% python3 -q
>>> import numpy as np
>>> from numpy import linalg as LA
>>> np.set_printoptions(precision=2, suppress=True, linewidth=100)
>>> def rnd(a):
...     return np.round(a, 2) + 0
... 
>>> m1 = np.loadtxt("x.csv", delimiter=",")
>>> print(m1)
[[-10.  -5.   1.  -2.   9.  -5.   3.   1.   4.  -5.   3.   1.  -6.]
 [ -5.   8.  -8.   0.  -4.  -3.  -4.   2.  -1.   7.  -3.  -6.   1.]
 [  1.  -8.   4.   8.  -5.   2.   6.  -2.   5.   2.   6.  -6.   3.]
 [ -2.   0.   8.  -6.   6.  -4.   2.   3.  -9.  -9.  -3.   6.   2.]
 [  9.  -4.  -5.   6. -10.   1.   0.  -5.   4.  -3.   6.   3.   1.]
 [ -5.  -3.   2.  -4.   1. -10.   4.  -4.  -5.   0.  -1.   2.  -5.]
 [  3.  -4.   6.   2.   0.   4.   0.  -2.   2.  -1.  -2.  -3.  -8.]
 [  1.   2.  -2.   3.  -5.  -4.  -2.   2.  -2.  -8.   5.   5.  -3.]
 [  4.  -1.   5.  -9.   4.  -5.   2.  -2. -10.  -4.  -3.  -2.  -3.]
 [ -5.   7.   2.  -9.  -3.   0.  -1.  -8.  -4.  -6.   0.  -2.  -2.]
 [  3.  -3.   6.  -3.   6.  -1.  -2.   5.  -3.   0.  10.   0.   0.]
 [  1.  -6.  -6.   6.   3.   2.  -3.   5.  -2.  -2.   0.   6.   0.]
 [ -6.   1.   3.   2.   1.  -5.  -8.  -3.  -3.  -2.   0.   0.  10.]]
>>> x0 = np.array([0, 2, 2, -1, 0, 2, 2, -1, 2, -1, -1, 1, 2])
>>> y = m1 @ x0
>>> print(y)
[-12. -26.   4.  19.  -7. -23.   0. -19.  -8.  25. -18. -33.  -1.]
>>> print(rnd(LA.solve(m1, y + m1[:, 8])))
[ 0.  2.  2. -1.  0.  2.  2. -1.  3. -1. -1.  1.  2.]
>>> ev, evecs = LA.eigh(m1)
>>> x0 = np.array([1, 2, 0, 0, 0, 0, -1, -1, -1, 1, 1, 2, -1])
>>> print(np.abs(m1).sum(axis=1).max(), rnd(np.abs(ev).max()))
60.0 33.41
>>> rng = np.random.default_rng(960)
>>> idx = rng.permutation(13)
>>> other = m1[:, idx] * rng.choice([-1, 1], 13)
>>> print(other)
[[  5.   9.  -1.  -2.  -5.   1. -10.   6.  -3.   4.   1.   3.  -5.]
 [ -8.  -4.   8.   0.   7.  -6.  -5.  -1.   4.  -1.   2.  -3.  -3.]
 [  8.  -5.  -4.   8.   2.  -6.   1.  -3.  -6.   5.  -2.   6.   2.]
 [ -0.   6.  -8.  -6.  -9.   6.  -2.  -2.  -2.  -9.   3.  -3.  -4.]
 [  4. -10.   5.   6.  -3.   3.   9.  -1.  -0.   4.  -5.   6.   1.]
 [  3.   1.  -2.  -4.   0.   2.  -5.   5.  -4.  -5.  -4.  -1. -10.]
 [  4.   0.  -6.   2.  -1.  -3.   3.   8.  -0.   2.  -2.  -2.   4.]
 [ -2.  -5.   2.   3.  -8.   5.   1.   3.   2.  -2.   2.   5.  -4.]
 [  1.   4.  -5.  -9.  -4.  -2.   4.   3.  -2. -10.  -2.  -3.  -5.]
 [ -7.  -3.  -2.  -9.  -6.  -2.  -5.   2.   1.  -4.  -8.   0.   0.]
 [  3.   6.  -6.  -3.   0.   0.   3.  -0.   2.  -3.   5.  10.  -1.]
 [  6.   3.   6.   6.  -2.   6.   1.  -0.   3.  -2.   5.   0.   2.]
 [ -1.   1.  -3.   2.  -2.   0.  -6. -10.   8.  -3.  -3.   0.  -5.]]
>>> left, _, Vh = LA.svd(m1.T @ other)
>>> print(idx)
[ 1  4  2  3  9 11  0 12  6  8  7 10  5]
>>> x0 = np.array([2, 2, -2, 2, 1, 2, 2, -2, 2, 0, 2, -2, -1])
>>> h1 = np.maximum(other @ x0, 0)
>>> print(rnd(np.tanh(other @ x0)))
[-1.   -1.   -0.96  1.   -1.   -1.    1.   -1.   -0.76 -1.    1.    1.    1.  ]
>>> print(np.maximum(other @ (3 * x0), 0))
[  0.   0.   0.  93.   0.   0.   9.   0.   0.   0.  75. 132.  93.]
>>> M = np.load("a.npy")
>>> print(M)
[[ -0.5   2.   -1.6   0.5  -0.9  -0.7  -0.1   3. ]
 [  0.6  -1.3  -0.2  -0.2  -2.   -0.5   0.5   2. ]
 [ -0.5   0.    0.9  -0.4  -0.4   0.1   0.9  -1. ]
 [ -0.8   0.5  -1.1  -0.4   0.    0.3   0.   24. ]
 [  0.9  -0.3   1.2  -0.5  -0.9  -1.2  -0.2  -3. ]
 [  0.1   0.   -1.1  -0.5   0.6   0.5   0.1  18. ]
 [ -0.8  -0.5  -1.5  -0.6  -1.1   0.3  -1.9  -5. ]
 [  0.7  -0.1  -0.7   0.3   0.4   1.1  -0.3  12. ]
 [ -0.7   1.    0.4   0.    2.5   1.    0.9 -11. ]
 [ -1.1  -1.5  -0.1  -0.5   0.7   0.7  -0.7   5. ]]
>>> x0 = np.array([1, 7, -5, -2, 7, 8, -6, -4])
>>> y = M @ x0
>>> print(rnd(LA.pinv(M) @ M))
[[1. 0. 0. 0. 0. 0. 0. 0.]
 [0. 1. 0. 0. 0. 0. 0. 0.]
 [0. 0. 1. 0. 0. 0. 0. 0.]
 [0. 0. 0. 1. 0. 0. 0. 0.]
 [0. 0. 0. 0. 1. 0. 0. 0.]
 [0. 0. 0. 0. 0. 1. 0. 0.]
 [0. 0. 0. 0. 0. 0. 1. 0.]
 [0. 0. 0. 0. 0. 0. 0. 1.]]
>>> y = y + 0.3 * rng.normal(size=10)
>>> print(rnd(y))
[ -2.46 -36.44  -7.17 -84.69  -8.54 -58.21  30.48 -32.05  68.75 -15.61]
>>> coef, *_ = LA.lstsq(M, y)
>>> print(rnd(coef))
[ 0.85  7.35 -4.71 -2.22  6.86  8.08 -6.08 -4.01]
>>> print([round(float(LA.norm(LA.solve(M.T @ M + lam * np.eye(8), M.T @ y))), 2) for lam in (0, 1, 10, 100)])
[15.73, 13.28, 8.54, 3.79]
>>> X = np.loadtxt("layer14.csv", delimiter=",")
>>> print(X)
[[ 2.  0.  0.  0.  0.  0.  0.  0.  0.  0.  0.  0.]
 [ 0. -1.  0.  0.  0.  0.  0.  0.  0.  0.  0.  0.]
 [ 0.  0. -3.  0.  0.  0.  0.  0.  0.  0.  0.  0.]
 [ 0.  0.  0.  0.  0.  0.  0.  0.  0.  0.  0.  0.]
 [ 0.  0.  0.  0.  2.  0.  0.  0.  0.  0.  0.  0.]
 [ 0.  0.  0.  0.  0.  2.  0.  0.  0.  0.  0.  0.]
 [ 0.  0.  0.  0.  0.  0. -2.  0.  0.  0.  0.  0.]
 [ 0.  0.  0.  0.  0.  0.  0. -1.  0.  0.  0.  0.]
 [ 0.  0.  0.  0.  0.  0.  0.  0.  0.  0.  0.  0.]
 [ 0.  0.  0.  0.  0.  0.  0.  0.  0.  2.  0.  0.]
 [ 0.  0.  0.  0.  0.  0.  0.  0.  0.  0. -3.  0.]
 [ 0.  0.  0.  0.  0.  0.  0.  0.  0.  0.  0. -3.]]
>>> print(X @ X)
[[4. 0. 0. 0. 0. 0. 0. 0. 0. 0. 0. 0.]
 [0. 1. 0. 0. 0. 0. 0. 0. 0. 0. 0. 0.]
 [0. 0. 9. 0. 0. 0. 0. 0. 0. 0. 0. 0.]
 [0. 0. 0. 0. 0. 0. 0. 0. 0. 0. 0. 0.]
 [0. 0. 0. 0. 4. 0. 0. 0. 0. 0. 0. 0.]
 [0. 0. 0. 0. 0. 4. 0. 0. 0. 0. 0. 0.]
 [0. 0. 0. 0. 0. 0. 4. 0. 0. 0. 0. 0.]
 [0. 0. 0. 0. 0. 0. 0. 1. 0. 0. 0. 0.]
 [0. 0. 0. 0. 0. 0. 0. 0. 0. 0. 0. 0.]
 [0. 0. 0. 0. 0. 0. 0. 0. 0. 4. 0. 0.]
 [0. 0. 0. 0. 0. 0. 0. 0. 0. 0. 9. 0.]
 [0. 0. 0. 0. 0. 0. 0. 0. 0. 0. 0. 9.]]
>>> assert X == X.T
Traceback (most recent call last):
  File "<python-input-36>", line 1, in <module>
    assert X == X.T
           ^^^^^^^^
ValueError: The truth value of an array with more than one element is ambiguous. Use a.any() or a.all()
>>> print(rnd(np.abs(LA.eigvals(X)).max()))
3.0
>>> X.inv()
Traceback (most recent call last):
  File "<python-input-38>", line 1, in <module>
    X.inv()
    ^^^^^
AttributeError: 'numpy.ndarray' object has no attribute 'inv'
>>> print(rnd(LA.det(X)))
0.0
>>> print(np.flatnonzero(LA.matrix_power((X != 0) + (X.T != 0) + np.eye(12), 12)[3]))
[3]
>>> print(X @ X)
[[4. 0. 0. 0. 0. 0. 0. 0. 0. 0. 0. 0.]
 [0. 1. 0. 0. 0. 0. 0. 0. 0. 0. 0. 0.]
 [0. 0. 9. 0. 0. 0. 0. 0. 0. 0. 0. 0.]
 [0. 0. 0. 0. 0. 0. 0. 0. 0. 0. 0. 0.]
 [0. 0. 0. 0. 4. 0. 0. 0. 0. 0. 0. 0.]
 [0. 0. 0. 0. 0. 4. 0. 0. 0. 0. 0. 0.]
 [0. 0. 0. 0. 0. 0. 4. 0. 0. 0. 0. 0.]
 [0. 0. 0. 0. 0. 0. 0. 1. 0. 0. 0. 0.]
 [0. 0. 0. 0. 0. 0. 0. 0. 0. 0. 0. 0.]
 [0. 0. 0. 0. 0. 0. 0. 0. 0. 4. 0. 0.]
 [0. 0. 0. 0. 0. 0. 0. 0. 0. 0. 9. 0.]
 [0. 0. 0. 0. 0. 0. 0. 0. 0. 0. 0. 9.]]
>>> print((LA.matrix_power((X != 0) + (X.T != 0) + np.eye(12), 12) > 0).astype(int))
[[1 0 0 0 0 0 0 0 0 0 0 0]
 [0 1 0 0 0 0 0 0 0 0 0 0]
 [0 0 1 0 0 0 0 0 0 0 0 0]
 [0 0 0 1 0 0 0 0 0 0 0 0]
 [0 0 0 0 1 0 0 0 0 0 0 0]
 [0 0 0 0 0 1 0 0 0 0 0 0]
 [0 0 0 0 0 0 1 0 0 0 0 0]
 [0 0 0 0 0 0 0 1 0 0 0 0]
 [0 0 0 0 0 0 0 0 1 0 0 0]
 [0 0 0 0 0 0 0 0 0 1 0 0]
 [0 0 0 0 0 0 0 0 0 0 1 0]
 [0 0 0 0 0 0 0 0 0 0 0 1]]
>>> print((X != 0).astype(int))
[[1 0 0 0 0 0 0 0 0 0 0 0]
 [0 1 0 0 0 0 0 0 0 0 0 0]
 [0 0 1 0 0 0 0 0 0 0 0 0]
 [0 0 0 0 0 0 0 0 0 0 0 0]
 [0 0 0 0 1 0 0 0 0 0 0 0]
 [0 0 0 0 0 1 0 0 0 0 0 0]
 [0 0 0 0 0 0 1 0 0 0 0 0]
 [0 0 0 0 0 0 0 1 0 0 0 0]
 [0 0 0 0 0 0 0 0 0 0 0 0]
 [0 0 0 0 0 0 0 0 0 1 0 0]
 [0 0 0 0 0 0 0 0 0 0 1 0]
 [0 0 0 0 0 0 0 0 0 0 0 1]]
>>> print(rnd(LA.det(X)))
0.0
>>> print(np.abs(np.diag(LA.qr(X)[1])) > 1e-9)
[ True  True  True False  True  True  True  True False  True  True  True]
>>> print(np.allclose(X[:-1].T @ LA.lstsq(X[:-1].T, X[-1])[0], X[-1]))
False
>>> data = np.load("out10.npy")
>>> print(data)
[[-3  0  0  0  0  0  0  0  0  0  0  0  0  0]
 [ 0  0  0  0  0  0  0  0  0  0  0  0  0  0]
 [ 0  0 -3  0  0  0  0  0  0  0  0  0  0  0]
 [ 0  0  0  0  0  0  0  0  0  0  0  0  0  0]
 [ 0  0  0  0 -1  0  0  0  0  0  0  0  0  0]
 [ 0  0  0  0  0 -1  0  0  0  0  0  0  0  0]
 [ 0  0  0  0  0  0 -1  0  0  0  0  0  0  0]
 [ 0  0  0  0  0  0  0 -2  0  0  0  0  0  0]
 [ 0  0  0  0  0  0  0  0  0  0  0  0  0  0]
 [ 0  0  0  0  0  0  0  0  0  0  0  0  0  0]
 [ 0  0  0  0  0  0  0  0  0  0  0  0  0  0]
 [ 0  0  0  0  0  0  0  0  0  0  0  1  0  0]
 [ 0  0  0  0  0  0  0  0  0  0  0  0  2  0]
 [ 0  0  0  0  0  0  0  0  0  0  0  0  0  2]]
>>> idx = rng.permutation(14)
>>> print(idx)
[11  2  4 13  9  7  8 12  3 10  0  5  1  6]
>>> other = data[idx][:, idx]
>>> print(rnd(LA.det(other)), rnd(LA.det(data[idx])))
0.0 0.0
>>> print(np.diag(other))
[ 1 -3 -1  2  0 -2  0  2  0  0 -3 -1  0 -1]
>>> print(rnd(LA.svd(data, compute_uv=False)))
[3. 3. 2. 2. 2. 1. 1. 1. 1. 0. 0. 0. 0. 0.]
>>> print(rnd(LA.norm(data, axis=0)))
[3. 0. 3. 0. 1. 1. 1. 2. 0. 0. 0. 1. 2. 2.]
>>> print(data[:, 2] @ data[:, 7])
0
>>> T = np.stack([data, -2 * data, data[::-1]])
>>> print(LA.matrix_rank(T))
[9 9 9]
>>> print(T.shape)
(3, 14, 14)
>>> print(np.einsum("bij,cij->bc", T, T))
[[ 34 -68   0]
 [-68 136   0]
 [  0   0  34]]
>>> left, s, Vh = LA.svd(data)
>>> evecs = Vh[:(s > 1e-8).sum()]
>>> x0 = data[8] + 2 * data[12] + rng.integers(2) * np.eye(14)[2]
>>> print(x0)
[0. 0. 0. 0. 0. 0. 0. 0. 0. 0. 0. 0. 4. 0.]
>>> print(np.allclose(evecs.T @ evecs @ x0, x0))
True
>>> print(rnd(LA.norm(x0 - evecs.T @ evecs @ x0)))
0.0
>>> A = np.loadtxt("test6.csv", delimiter=",")
>>> print(rnd(A))
[[-0.63 -0.01 -0.53  0.34 -0.12]
 [-0.03  0.1  -0.18 -0.57 -1.14]
 [-0.47 -1.52 -0.1   0.99 -0.35]
 [ 0.14  0.28  0.99 -0.1   0.72]
 [ 1.37 -0.06 -0.27  0.97 -0.34]
 [ 0.61 -1.04  0.1   0.29  1.01]
 [-0.99  1.29  0.21  1.14  0.72]
 [ 0.   -0.75  0.78 -0.25 -1.01]
 [ 1.    0.16 -0.79 -0.91  0.91]
 [-0.44 -1.01 -1.    0.56  0.26]
 [ 0.69 -0.35 -0.82  0.7  -0.7 ]
 [ 0.19  0.67  0.84  1.15 -0.23]]
>>> cent = A[[5, 7]].astype(float)
>>> for _ in range(3):
...     idx = LA.norm(A[:, None] - cent, axis=-1).argmin(axis=1)
...     cent = np.array([A[idx == j].mean(axis=0) for j in range(2)])
... 
>>> print(idx)
[1 1 1 0 0 0 0 1 0 0 1 1]
>>> print(np.bincount(idx))
[6 6]
>>> print(np.abs(cent[1] - cent[0]).argmax())
4
>>> O, evecs = LA.qr(A[:, :3])[0], LA.qr(A[:, 3:])[0]
>>> s = LA.svd(O.T @ evecs, compute_uv=False)
>>> print(rnd(s))
[0.22 0.1 ]
>>> print(rnd(np.degrees(np.arccos(s.clip(0, 1)))))
[77.1  84.03]
>>> idx = rng.integers(0, 3, 8)
>>> arr = np.triu((idx[:, None] == idx) & (rng.random((8, 8)) < 0.8), 1).astype(int)
>>> arr += arr.T
>>> print(arr)
[[0 0 1 1 1 0 0 0]
 [0 0 1 1 1 1 0 0]
 [1 1 0 1 1 0 0 0]
 [1 1 1 0 1 1 0 0]
 [1 1 1 1 0 1 0 0]
 [0 1 0 1 1 0 0 0]
 [0 0 0 0 0 0 0 0]
 [0 0 0 0 0 0 0 0]]
>>> x0 = np.array([3, 5, 6, 6, 6, 7, 8, 8])
>>> h1 = np.maximum(arr @ x0, 0)
>>> print(arr.T @ h1)
[ 74  91  97 107 107  79   0   0]
>>> print(np.flatnonzero(h1 > 1e-9))
[0 1 2 3 4 5]
>>> print(np.maximum(arr @ x0, 0) - np.maximum(-arr @ x0, 0))
[18 25 20 27 27 17  0  0]
>>> print(arr * (h1 > 1e-9)[:, None])
[[0 0 1 1 1 0 0 0]
 [0 0 1 1 1 1 0 0]
 [1 1 0 1 1 0 0 0]
 [1 1 1 0 1 1 0 0]
 [1 1 1 1 0 1 0 0]
 [0 1 0 1 1 0 0 0]
 [0 0 0 0 0 0 0 0]
 [0 0 0 0 0 0 0 0]]
>>> left, s, Vh = LA.svd(X)
>>> evecs = Vh[:(s > 1e-8).sum()]
>>> x0 = X[3] + -1 * X[8] + rng.integers(2) * np.eye(12)[1]
>>> print(x0)
[0. 0. 0. 0. 0. 0. 0. 0. 0. 0. 0. 0.]
>>> print(rnd(LA.norm(x0 - evecs.T @ evecs @ x0)))
0.0
>>> print(LA.matrix_rank(np.vstack([X, x0])))
10
>>> left, s, Vh = LA.svd(arr)
>>> print(np.argmax(s[:-1] / (s[1:] + 1e-6)) + 1)
6
>>> print(rnd(s))
[4.12 1.69 1.62 1.   0.62 0.43 0.   0.  ]
>>> other = left[:, :6] @ np.diag(s[:6]) @ Vh[:6]
>>> print(rnd(np.abs(arr - other).max()))
0.0
>>> print(rnd(LA.norm(arr - other, 2)), s[6])
0.0 0.0
>>> print(LA.matrix_rank(arr, rtol=0.05))
6
>>> print(rnd(LA.norm(arr - other) / LA.norm(arr)))
0.0
>>> print(rnd(other))
[[0. 0. 1. 1. 1. 0. 0. 0.]
 [0. 0. 1. 1. 1. 1. 0. 0.]
 [1. 1. 0. 1. 1. 0. 0. 0.]
 [1. 1. 1. 0. 1. 1. 0. 0.]
 [1. 1. 1. 1. 0. 1. 0. 0.]
 [0. 1. 0. 1. 1. 0. 0. 0.]
 [0. 0. 0. 0. 0. 0. 0. 0.]
 [0. 0. 0. 0. 0. 0. 0. 0.]]
>>> F = np.load("block10.npy")
>>> print(F)
[[  7   3   7  -5   2  -6  -9   8  -5  -2   4   9]
 [ -7   4   6   7   7   8  -7  -6   9   1   5   5]
 [  3   3  -8   5   0  -3  -8   9   3  -5   3   3]
 [ -3   6  -8  -9  -1   5  -6   0  -9   4  -9  -2]
 [  1  -4   6   7   9  -1   1   4  -8   3  -1  -1]
 [  5   7   1   7  -1  -6  -3   5  -6  -5   0  -7]
 [ -3   2  -4   4  -2   7   5   7  -1  -4  -4  -6]
 [  5  -8   0   1  -4  -4   5   8  -4   8   0   5]
 [  2   4   1  -2  -9   5   9  -2  -5  -3   4   0]
 [  6  -7   0  -1  -9   1   9  -7   1   2   4   2]
 [  8  -3  -3   9  -5   7   1  -3  -2   1  -2  -6]
 [  8  -2  -8   7   8  -3   8  -7  -5   8   2   1]
 [  0   8  -8  -2   3  -4   4  -1   4   1   3   2]
 [ -7  -1   1  -6   2  -3  -8  -7  -5   7   1  -8]
 [ -9  -8  -7  -8   3   0  -3   7  -1   4   5  -3]
 [-14  15  25  16  23  18 -30 -10  22   1  19  24]]
>>> other = F / np.sqrt((F ** 2).mean(axis=1, keepdims=True))
>>> print(rnd(other[12]))
[ 0.    1.94 -1.94 -0.49  0.73 -0.97  0.97 -0.24  0.97  0.24  0.73  0.49]
>>> print(rnd(LA.norm(other, axis=1)))
[3.46 3.46 3.46 3.46 3.46 3.46 3.46 3.46 3.46 3.46 3.46 3.46 3.46 3.46 3.46 3.46]
